>>> import numpy as np
>>> from numpy import linalg as LA
>>> np.set_printoptions(precision=2, suppress=True, linewidth=200, legacy="1.25")
>>> K = np.array([[7.57, 16.03, -4.86, -4.18, -4.0],
...     [-7.69, -0.9, -10.53, -0.07, 6.05],
...     [-1.31, -6.82, -3.63, -1.02, -7.13]])
>>> K
array([[  7.57,  16.03,  -4.86,  -4.18,  -4.  ],
       [ -7.69,  -0.9 , -10.53,  -0.07,   6.05],
       [ -1.31,  -6.82,  -3.63,  -1.02,  -7.13]])
>>> LA.svd(K, compute_uv=False)
array([20. , 14. ,  9.8])
>>> K.shape
(3, 5)
>>> np.unravel_index(np.abs(K).argmax(), K.shape)
(0, 1)
>>> K.sum(axis=0)
array([ -1.43,   8.31, -19.02,  -5.27,  -5.08])
>>> t = np.radians(180)
>>> Rm = np.eye(5)
>>> Rm[2, 2] = Rm[4, 4] = np.cos(t)
>>> Rm[2, 4], Rm[4, 2] = -np.sin(t), np.sin(t)
>>> Rm.round(2) + 0
array([[ 1.,  0.,  0.,  0.,  0.],
       [ 0.,  1.,  0.,  0.,  0.],
       [ 0.,  0., -1.,  0.,  0.],
       [ 0.,  0.,  0.,  1.,  0.],
       [ 0.,  0.,  0.,  0., -1.]])
>>> B = K @ Rm.T
>>> B
array([[ 7.57, 16.03,  4.86, -4.18,  4.  ],
       [-7.69, -0.9 , 10.53, -0.07, -6.05],
       [-1.31, -6.82,  3.63, -1.02,  7.13]])
>>> def softmax(z):
...     e = np.exp(z - z.max(axis=-1, keepdims=True))
...     return e / e.sum(axis=-1, keepdims=True)
... 
>>> np.round(softmax(10 * K[1]), 2) + 0
array([0., 0., 0., 0., 1.])
>>> softmax(K).sum(axis=1)
array([1., 1., 1.])
>>> np.round(softmax(K[1] + 3), 2) + 0
array([0., 0., 0., 0., 1.])
>>> np.round(softmax(K[1]), 2) + 0
array([0., 0., 0., 0., 1.])
>>> scores = K @ K.T / np.sqrt(5)
>>> np.round(softmax(scores), 2) + 0
array([[1., 0., 0.],
       [0., 1., 0.],
       [0., 0., 1.]])
>>> softmax(scores).round(6).argmax(axis=1)
array([0, 1, 2])
>>> softmax(scores)[1] @ K
array([ -7.69,  -0.9 , -10.53,  -0.07,   6.05])
>>> W0 = np.loadtxt("sample0.csv", delimiter=",")
>>> W0
array([[-1., -4., -1.],
       [ 3., -2.,  3.],
       [-2., -1.,  2.],
       [ 3., -1.,  4.],
       [ 8., -6.,  4.],
       [13., -7.,  5.],
       [16., -4.,  5.],
       [16., -1.,  6.],
       [20., -1.,  9.],
       [24.,  4.,  7.],
       [25.,  6., 12.],
       [29.,  6.,  9.],
       [29.,  5.,  8.],
       [31.,  4.,  3.],
       [35.,  6., -1.],
       [33., 11.,  0.],
       [29.,  8.,  2.],
       [27.,  3.,  1.],
       [28.,  8.,  4.],
       [32.,  4.,  1.]])
>>> rng = np.random.default_rng(4258)
>>> B = K + rng.integers(-2, 3, (3, 2)) @ rng.integers(-2, 3, (2, 5))
>>> B
array([[  9.57,  15.03,  -1.86,  -3.18,  -7.  ],
       [ -9.69,  -0.9 , -12.53,  -0.07,   8.05],
       [  0.69,  -3.82,  -4.63,  -4.02,  -6.13]])
>>> np.abs(B - K).sum(axis=1)
array([10.,  6., 10.])
>>> np.round(LA.svd(B - K, compute_uv=False), 2) + 0
array([6.18, 4.66, 0.  ])
>>> B - K
array([[ 2., -1.,  3.,  1., -3.],
       [-2.,  0., -2.,  0.,  2.],
       [ 2.,  3., -1., -3.,  1.]])
>>> x0 = np.array([-3, -1, 0, -1, 3])
>>> B @ x0
array([-61.56,  54.19, -12.62])
>>> np.einsum("ij,j->i", B, x0)
array([-61.56,  54.19, -12.62])
>>> (B @ x0).argmax()
1
>>> B @ np.ones(5)
array([ 12.56, -15.14, -17.91])
>>> Ac = W0 - W0.mean(axis=0)
>>> V = LA.svd(Ac)[2][:1]
>>> B = Ac - Ac @ V.T @ V
>>> np.round(LA.norm(B) / LA.norm(Ac), 2)
0.34
>>> np.cov(Ac @ V.T, rowvar=False)
array(163.91)
>>> B.std(axis=0)
array([0.95, 2.69, 3.44])
>>> d = LA.norm(W0[:, None] - W0[None], axis=-1)
>>> d[11].round(6).argsort(kind="stable")[:4]
array([11, 12, 10, 18])
>>> d[:5, :5]
array([[ 0.  ,  6.  ,  4.36,  7.07, 10.49],
       [ 6.  ,  0.  ,  5.2 ,  1.41,  6.48],
       [ 4.36,  5.2 ,  0.  ,  5.39, 11.36],
       [ 7.07,  1.41,  5.39,  0.  ,  7.07],
       [10.49,  6.48, 11.36,  7.07,  0.  ]])
>>> d.shape
(20, 20)
>>> B = np.array([[-1, -2, 0], [-1, -1, -1], [-1, 3, 1]])
>>> basis = np.array([[0, 3], [-2, 2]])
>>> M = np.block([[B, np.array([[-8, 4], [-3, 4], [-1, -4]])], [np.zeros((2, 3)), basis]])
>>> M
array([[-1., -2.,  0., -8.,  4.],
       [-1., -1., -1., -3.,  4.],
       [-1.,  3.,  1., -1., -4.],
       [ 0.,  0.,  0.,  0.,  3.],
       [ 0.,  0.,  0., -2.,  2.]])
>>> W1 = np.array([[0, 1, 1], [-1, 0, 3], [-2, 2, 2]])
>>> coef = np.array([4, 5, 8])
>>> hid = np.maximum(W0 @ W1 + coef, 0)
>>> hid
array([[10.,  2.,  0.],
       [ 0., 14., 11.],
       [ 1.,  7.,  7.],
       [ 0., 16., 16.],
       [ 2., 21.,  6.],
       [ 1., 28., 10.],
       [ 0., 31., 22.],
       [ 0., 33., 33.],
       [ 0., 43., 43.],
       [ 0., 43., 58.],
       [ 0., 54., 75.],
       [ 0., 52., 73.],
       [ 0., 50., 68.],
       [ 0., 42., 57.],
       [ 0., 38., 59.],
       [ 0., 38., 74.],
       [ 0., 38., 65.],
       [ 0., 34., 46.],
       [ 0., 41., 68.],
       [ 0., 39., 54.]])
>>> (hid > 0).mean(axis=0)
array([0.2 , 1.  , 0.95])
>>> LA.matrix_rank(hid)
3
>>> basis = np.array([[1, 2, 0], [2, 2, 1], [2, 0, 1]])
>>> W1 @ basis
array([[ 4,  2,  2],
       [ 5, -2,  3],
       [ 6,  0,  4]])
>>> arr = np.load("w.npy")
>>> arr
array([[0, 1, 0],
       [1, 0, 0],
       [0, 0, 1]])
>>> O, V = LA.qr(arr[:, :1])[0], LA.qr(arr[:, 1:])[0]
>>> sig = LA.svd(O.T @ V, compute_uv=False)
>>> np.degrees(np.arccos(sig.clip(0, 1)))
array([90.])
>>> np.round(LA.norm(O @ O.T - V @ V.T, 2), 2)
1.0
>>> LA.matrix_power(arr, 2)
array([[1, 0, 0],
       [0, 1, 0],
       [0, 0, 1]])
>>> LA.matrix_power(arr, 100)
array([[1, 0, 0],
       [0, 1, 0],
       [0, 0, 1]])
>>> arr.sum(axis=1)
array([1, 1, 1])
>>> pr = np.eye(3)[2]
>>> for _ in range(4):
...     pr = pr @ arr
...     print(pr.round(2))
... 
[0. 0. 1.]
[0. 0. 1.]
[0. 0. 1.]
[0. 0. 1.]
>>> arr[:, 1] @ arr[:, 0]
0
>>> LA.svd(arr, compute_uv=False)
array([1., 1., 1.])
>>> E = (rng.random((4, 4)) < 0.3) + np.eye(4)
>>> E /= E.sum(axis=1, keepdims=True)
>>> E
array([[0.5 , 0.5 , 0.  , 0.  ],
       [0.  , 1.  , 0.  , 0.  ],
       [0.33, 0.  , 0.67, 0.  ],
       [0.  , 0.33, 0.33, 0.33]])
>>> P = np.triu(np.array([[3, 0, 1, 2], [0, 0, 1, 3], [3, 3, 1, 0], [1, 3, 0, 0]]), 1) + np.eye(4)
>>> B = P @ E @ LA.inv(P)
>>> LA.matrix_rank(B)
4
>>> np.poly(B)
array([ 1.  , -2.5 ,  2.22, -0.83,  0.11])
>>> np.trace(B), np.trace(E)
(2.5, 2.5)
>>> P @ E - E @ P
array([[ 0.33,  0.67,  0.33, -1.83],
       [ 0.33,  1.  ,  0.67, -2.  ],
       [ 0.  ,  0.  , -0.33, -0.67],
       [ 0.  ,  0.  , -0.33, -1.  ]])
>>> round(LA.det(B), 2)
0.11
>>> round(LA.det(E.T), 2)
0.11
>>> round(np.einsum("ij,ji->", E, E), 2)
1.81
>>> np.poly(E)
array([ 1.  , -2.5 ,  2.22, -0.83,  0.11])
>>> round(LA.det(2 * E), 2), np.round(LA.det(E), 2)
(1.78, 0.11)
>>> mat = np.load("data.npy")
>>> mat
array([[ 0.18,  0.84,  0.38, -0.34,  0.06],
       [ 0.28,  0.25, -0.59, -0.02, -0.72],
       [ 0.41, -0.37,  0.66, -0.04, -0.51],
       [ 0.83, -0.15, -0.25, -0.1 ,  0.47],
       [-0.18, -0.27, -0.12, -0.93, -0.03]])
>>> np.round(mat.T @ mat, 2) + 0
array([[1., 0., 0., 0., 0.],
       [0., 1., 0., 0., 0.],
       [0., 0., 1., 0., 0.],
       [0., 0., 0., 1., 0.],
       [0., 0., 0., 0., 1.]])
>>> round(mat[:, 0] @ mat[:, 3], 2)
-0.0
>>> LA.pinv(mat)
array([[ 0.18,  0.28,  0.41,  0.83, -0.18],
       [ 0.84,  0.25, -0.37, -0.15, -0.27],
       [ 0.38, -0.59,  0.66, -0.25, -0.12],
       [-0.34, -0.02, -0.04, -0.1 , -0.93],
       [ 0.06, -0.72, -0.51,  0.47, -0.03]])
>>> LA.svd(mat, compute_uv=False)
array([1., 1., 1., 1., 1.])
>>> x0 = np.array([3, 0, 1, 1, 0])
>>> np.sort(np.abs(np.degrees(np.angle(LA.eigvals(mat)))))
array([ 11.43,  11.43,  90.25,  90.25, 180.  ])
>>> np.round(mat.T @ (mat @ x0), 2) + 0
array([3., 0., 1., 1., 0.])
>>> LA.inv(mat)
array([[ 0.18,  0.28,  0.41,  0.83, -0.18],
       [ 0.84,  0.25, -0.37, -0.15, -0.27],
       [ 0.38, -0.59,  0.66, -0.25, -0.12],
       [-0.34, -0.02, -0.04, -0.1 , -0.93],
       [ 0.06, -0.72, -0.51,  0.47, -0.03]])
>>> np.round(LA.det(mat), 2)
-1.0
>>> feats = np.array([[0, 0, 0, 0], [4, 6, 0, 2], [-2, -3, 0, -1], [4, 6, 0, 2]])
>>> P = np.triu(np.array([[-2, 0, 0, 1], [1, 1, -1, 1], [-1, -1, 2, -1], [-2, 0, -1, -1]]), 1) + np.eye(4)
>>> B = P @ feats @ LA.inv(P)
>>> np.round(np.poly(B), 2) + 0
array([ 1., -8.,  0.,  0.,  0.])
>>> round(LA.det(B), 2)
0.0
>>> np.trace(B), np.trace(feats)
(8.0, 8)
>>> np.allclose(feats, feats.T)
False
>>> np.trace(feats)
8
>>> (feats + feats.T) / 2
array([[ 0. ,  2. , -1. ,  2. ],
       [ 2. ,  6. , -1.5,  4. ],
       [-1. , -1.5,  0. , -0.5],
       [ 2. ,  4. , -0.5,  2. ]])
>>> t = np.radians(180)
>>> Rm = np.eye(4)
>>> Rm[1, 1] = Rm[0, 0] = np.cos(t)
>>> Rm[1, 0], Rm[0, 1] = -np.sin(t), np.sin(t)
>>> Rm.round(2) + 0
array([[-1.,  0.,  0.,  0.],
       [ 0., -1.,  0.,  0.],
       [ 0.,  0.,  1.,  0.],
       [ 0.,  0.,  0.,  1.]])
>>> B = feats @ Rm.T
>>> np.round(LA.det(Rm), 2), np.trace(Rm)
(1.0, 0.0)
>>> B
array([[ 0.,  0.,  0.,  0.],
       [-4., -6.,  0.,  2.],
       [ 2.,  3.,  0., -1.],
       [-4., -6.,  0.,  2.]])
>>> U, sig, Vt = LA.svd(feats)
>>> V = Vt[:(sig > 1e-8).sum()]
>>> x0 = feats[1] + -2 * feats[3] + rng.integers(2) * np.eye(4)[2]
>>> x0
array([-4., -6.,  1., -2.])
>>> np.allclose(V.T @ V @ x0, x0)
False
>>> LA.matrix_rank(np.vstack([feats, x0]))
2
>>> np.diag(V.T @ V)
array([0.29, 0.64, 0.  , 0.07])
>>> V.T @ V
array([[0.29, 0.43, 0.  , 0.14],
       [0.43, 0.64, 0.  , 0.21],
       [0.  , 0.  , 0.  , 0.  ],
       [0.14, 0.21, 0.  , 0.07]])
>>> lab = rng.permutation(4)
>>> lab
array([1, 0, 2, 3])
>>> B = feats[lab][:, lab]
>>> round(LA.det(B), 2), round(LA.det(feats[lab]), 2)
(0.0, 0.0)
>>> np.trace(B)
8
>>> np.allclose(B, feats)
False
>>> B
array([[ 6,  4,  0,  2],
       [ 0,  0,  0,  0],
       [-3, -2,  0, -1],
       [ 6,  4,  0,  2]])
>>> data = np.loadtxt("layer2.csv", delimiter=",")
>>> data
array([[-0.3 ,  1.  ,  0.6 ],
       [ 1.2 ,  1.1 , -1.3 ],
       [-0.4 , -0.4 , -0.6 ],
       [-0.39, -0.36, -0.61],
       [-1.  ,  1.1 ,  0.4 ]])
>>> P = data @ LA.solve(data.T @ data, data.T)
>>> LA.matrix_rank(np.eye(5) - P)
2
>>> np.allclose(P @ P, P)
True
>>> P @ data[:, 1]
array([ 1.  ,  1.1 , -0.4 , -0.36,  1.1 ])
